$ python3 -q
>>> import numpy as np
>>> np.set_printoptions(precision=2, suppress=True, linewidth=200, sign=" ")
>>> M = np.loadtxt("run16.csv", delimiter=",")
>>> M
array([[ 0.87,  0.06, -0.16,  0.34,  0.33,  0.32,  0.05, -0.37,  0.57,  0.58,  0.56],
       [ 0.06,  1.  , -1.02, -0.06,  0.29,  0.1 , -0.4 ,  0.34, -0.19,  0.08, -0.48],
       [-0.16, -1.02,  0.45, -0.06,  0.54, -0.25, -0.36, -0.11,  0.17, -0.04, -0.13],
       [ 0.34, -0.06, -0.06,  0.68, -0.6 , -0.12,  0.11, -0.7 , -0.26, -0.44, -0.32],
       [ 0.33,  0.29,  0.54, -0.6 ,  0.39, -0.16, -0.37,  0.22, -0.07, -0.25, -0.17],
       [ 0.32,  0.1 , -0.25, -0.12, -0.16,  1.09, -0.12,  0.03, -0.16,  0.2 , -0.04],
       [ 0.05, -0.4 , -0.36,  0.11, -0.37, -0.12,  0.17, -0.25,  0.06,  0.32, -0.39],
       [-0.37,  0.34, -0.11, -0.7 ,  0.22,  0.03, -0.25,  0.26,  0.61, -0.44,  0.35],
       [ 0.57, -0.19,  0.17, -0.26, -0.07, -0.16,  0.06,  0.61,  0.11,  0.49,  0.46],
       [ 0.58,  0.08, -0.04, -0.44, -0.25,  0.2 ,  0.32, -0.44,  0.49,  0.65, -0.16],
       [ 0.56, -0.48, -0.13, -0.32, -0.17, -0.04, -0.39,  0.35,  0.46, -0.16,  0.35]])
>>> round(float(np.linalg.norm(M, 2) / np.linalg.norm(M)), 2)
0.47
>>> np.argsort(-np.linalg.norm(M, axis=0).round(6), kind="stable")[:3]
array([ 1,  0,  3])
>>> arr = np.loadtxt("sample11.csv", delimiter=",")
>>> arr
array([[ 2.96,  2.93,  0.02,  2.01],
       [ 3.08,  2.88, -0.02,  1.97],
       [ 3.01,  3.  , -0.06,  1.93],
       [ 2.96,  2.99,  0.05,  2.06],
       [ 2.98,  3.04, -0.04,  1.94],
       [ 3.11,  3.01,  0.05,  1.94],
       [ 2.99,  3.03,  0.05,  2.01],
       [ 3.  ,  3.  , -0.04,  2.03],
       [ 2.98,  2.98,  0.01,  1.96],
       [ 2.98,  3.04,  0.06,  2.04],
       [ 3.08,  2.96,  0.03,  2.02],
       [ 2.95,  2.94, -0.1 ,  1.94],
       [ 3.03,  2.97, -0.07,  2.09],
       [ 3.07,  3.06, -0.03,  2.  ],
       [ 1.94,  2.95,  3.04,  3.02],
       [ 2.05,  2.95,  2.99,  3.02],
       [ 2.04,  3.04,  3.  ,  2.96],
       [ 2.05,  3.02,  2.94,  2.96],
       [ 2.05,  3.06,  3.06,  3.01],
       [ 1.95,  3.02,  2.98,  3.03],
       [ 1.94,  3.01,  2.98,  3.1 ],
       [ 1.97,  2.99,  3.  ,  3.04],
       [ 2.03,  2.92,  3.02,  2.89],
       [ 2.01,  2.99,  2.97,  2.95],
       [ 1.96,  2.92,  2.96,  2.95],
       [ 2.04,  3.07,  3.09,  3.  ],
       [ 2.08,  2.98,  2.99,  3.07],
       [ 2.05,  3.11,  2.92,  3.08],
       [ 1.03,  0.05,  1.94,  1.  ],
       [ 0.95,  0.03,  1.98,  1.04],
       [ 1.09, -0.01,  2.11,  0.93],
       [ 1.09,  0.08,  2.02,  1.  ],
       [ 0.93,  0.  ,  1.9 ,  0.95],
       [ 0.96, -0.04,  1.95,  0.95],
       [ 1.05, -0.06,  2.06,  1.06],
       [ 1.01, -0.06,  2.07,  1.04],
       [ 1.02,  0.01,  1.97,  0.97],
       [ 0.93,  0.04,  2.  ,  0.93],
       [ 0.99,  0.01,  2.01,  0.88],
       [ 1.02,  0.  ,  1.92,  1.01],
       [ 0.9 ,  0.06,  2.  ,  0.88],
       [ 1.06, -0.08,  2.01,  0.96]])
>>> O, evecs = np.linalg.qr(arr[:, :1])[0], np.linalg.qr(arr[:, 1:])[0]
>>> s = np.linalg.svd(O.T @ evecs, compute_uv=False)
>>> round(np.linalg.norm(O @ O.T - evecs @ evecs.T, 2), 2)
np.float64(1.0)
>>> s
array([ 0.99])
>>> np.degrees(np.arccos(s.clip(0, 1)))
array([ 7.85])
